$ ipython --no-banner

In [1]: import numpy as np

In [2]: np.set_printoptions(precision=2, suppress=True, linewidth=120)

In [3]: m1 = np.load("arr.npy")

In [4]: m1
Out[4]: 
array([[0, 0, 1, 0, 0],
       [0, 1, 0, 0, 0],
       [1, 0, 0, 0, 0],
       [0, 0, 0, 1, 0],
       [0, 0, 0, 0, 1]])

In [5]: def softmax(z):
   ...:     e = np.exp(z - z.max(axis=-1, keepdims=True))
   ...:     return e / e.sum(axis=-1, keepdims=True)
   ...: 

In [6]: softmax(m1[2])
Out[6]: array([0.4 , 0.15, 0.15, 0.15, 0.15])

In [7]: print(softmax(m1).sum(axis=1))
[1. 1. 1. 1. 1.]

In [8]: scores = m1 @ m1.T / np.sqrt(5)

In [9]: softmax(scores)
Out[9]: 
array([[0.28, 0.18, 0.18, 0.18, 0.18],
       [0.18, 0.28, 0.18, 0.18, 0.18],
       [0.18, 0.18, 0.28, 0.18, 0.18],
       [0.18, 0.18, 0.18, 0.28, 0.18],
       [0.18, 0.18, 0.18, 0.18, 0.28]])

In [10]: softmax(scores + np.triu(np.full(scores.shape, -np.inf), 1))
Out[10]: 
array([[1.  , 0.  , 0.  , 0.  , 0.  ],
       [0.39, 0.61, 0.  , 0.  , 0.  ],
       [0.28, 0.28, 0.44, 0.  , 0.  ],
       [0.22, 0.22, 0.22, 0.34, 0.  ],
       [0.18, 0.18, 0.18, 0.18, 0.28]])

In [11]: softmax(scores)[2] @ m1
Out[11]: array([0.28, 0.18, 0.18, 0.18, 0.18])

In [12]: rng = np.random.default_rng(48)

In [13]: z = rng.permutation(5)

In [14]: z
Out[14]: array([2, 4, 3, 0, 1])

In [15]: out = m1[z][:, z]

In [16]: np.allclose(out, m1)
Out[16]: False

In [17]: out
Out[17]: 
array([[0, 0, 0, 1, 0],
       [0, 1, 0, 0, 0],
       [0, 0, 1, 0, 0],
       [1, 0, 0, 0, 0],
       [0, 0, 0, 0, 1]])

In [18]: m1 @ m1
Out[18]: 
array([[1, 0, 0, 0, 0],
       [0, 1, 0, 0, 0],
       [0, 0, 1, 0, 0],
       [0, 0, 0, 1, 0],
       [0, 0, 0, 0, 1]])

In [19]: np.flatnonzero(np.linalg.matrix_power((m1 != 0) + (m1.T != 0) + np.eye(5), 5)[3])
Out[19]: array([3])

In [20]: K = np.loadtxt("run6.csv", delimiter=",")

In [21]: K
Out[21]: 
array([[ 0.68, 79.56, 20.22],
       [ 1.29, 80.51, 20.12],
       [-0.2 , 79.37, 19.38],
       [-1.65, 81.19, 19.65],
       [ 0.03, 79.03, 19.16],
       [ 0.91, 79.62, 22.  ],
       [ 0.05, 80.88, 20.38],
       [-0.29, 81.23, 20.5 ],
       [ 0.19, 80.58, 20.45],
       [ 0.07, 79.05, 20.15],
       [-1.07, 78.48, 18.44],
       [-0.03, 80.96, 18.27],
       [ 0.3 , 79.41, 21.53],
       [ 1.05, 79.27, 20.36],
       [ 0.96, 79.1 , 21.63],
       [-0.07, 80.79, 18.57],
       [-1.17, 80.83, 18.96],
       [-0.02, 79.56, 18.65],
       [ 0.82, 81.24, 20.07],
       [ 0.86, 78.43, 19.61]])

In [22]: C2 = np.cov(K, rowvar=False)

In [23]: np.median(K, axis=0)
Out[23]: array([ 0.06, 79.59, 20.09])

In [24]: K.std(axis=0)
Out[24]: array([0.76, 0.93, 1.03])

In [25]: np.linalg.eigvalsh(C2)[::-1]
Out[25]: array([1.43, 0.88, 0.34])

In [26]: print(np.round(softmax(10 * K[0]), 2) + 0)
[0. 1. 0.]

In [27]: scores = K @ K.T / np.sqrt(3)

In [28]: softmax(scores).round(6).argmax(axis=1)
Out[28]: array([7, 7, 7, 7, 7, 7, 7, 7, 7, 7, 7, 7, 7, 7, 7, 7, 7, 7, 7, 7])

In [29]: softmax(scores)[0] @ K
Out[29]: array([-0.27, 81.23, 20.49])

In [30]: x0 = np.array([3, -1, 0])

In [31]: y = K @ x0

In [32]: np.round(np.linalg.solve(K.T @ K, K.T @ y), 2) + 0
Out[32]: array([ 3., -1.,  0.])

In [33]: y = y + 0.1 * rng.normal(size=20)

In [34]: y
Out[34]: 
array([-77.5 , -76.5 , -79.95, -86.24, -78.85, -76.95, -80.69, -81.98, -79.94, -78.81, -81.8 , -81.05, -78.58, -75.99,
       -76.16, -80.91, -84.23, -79.58, -78.82, -75.86])

In [35]: beta, *_ = np.linalg.lstsq(K, y)

In [36]: np.round(K.T @ (y - K @ beta), 2) + 0
Out[36]: array([0., 0., 0.])

In [37]: round(np.linalg.norm(y - K @ beta), 2)
Out[37]: np.float64(0.3)

In [38]: beta.round()
Out[38]: array([ 3., -1., -0.])

In [39]: A = np.loadtxt("layer19.csv", delimiter=",")

In [40]: A.round(2) + 0
Out[40]: 
array([[ 0.31,  0.03, -0.42, -0.19],
       [ 0.03,  0.  , -0.04, -0.02],
       [-0.42, -0.04,  0.57,  0.27],
       [-0.19, -0.02,  0.27,  0.12]])

In [41]: U, sig, Vh = np.linalg.svd(K)

In [42]: sig
Out[42]: array([368.5 ,   5.19,   2.54])

In [43]: out = U[:, :1] @ np.diag(sig[:1]) @ Vh[:1]

In [44]: print(round(float(np.abs(K - out).max()), 2))
2.05

In [45]: np.linalg.matrix_rank(out)
Out[45]: np.int64(1)

In [46]: np.linalg.matrix_rank(K, rtol=0.05)
Out[46]: np.int64(1)
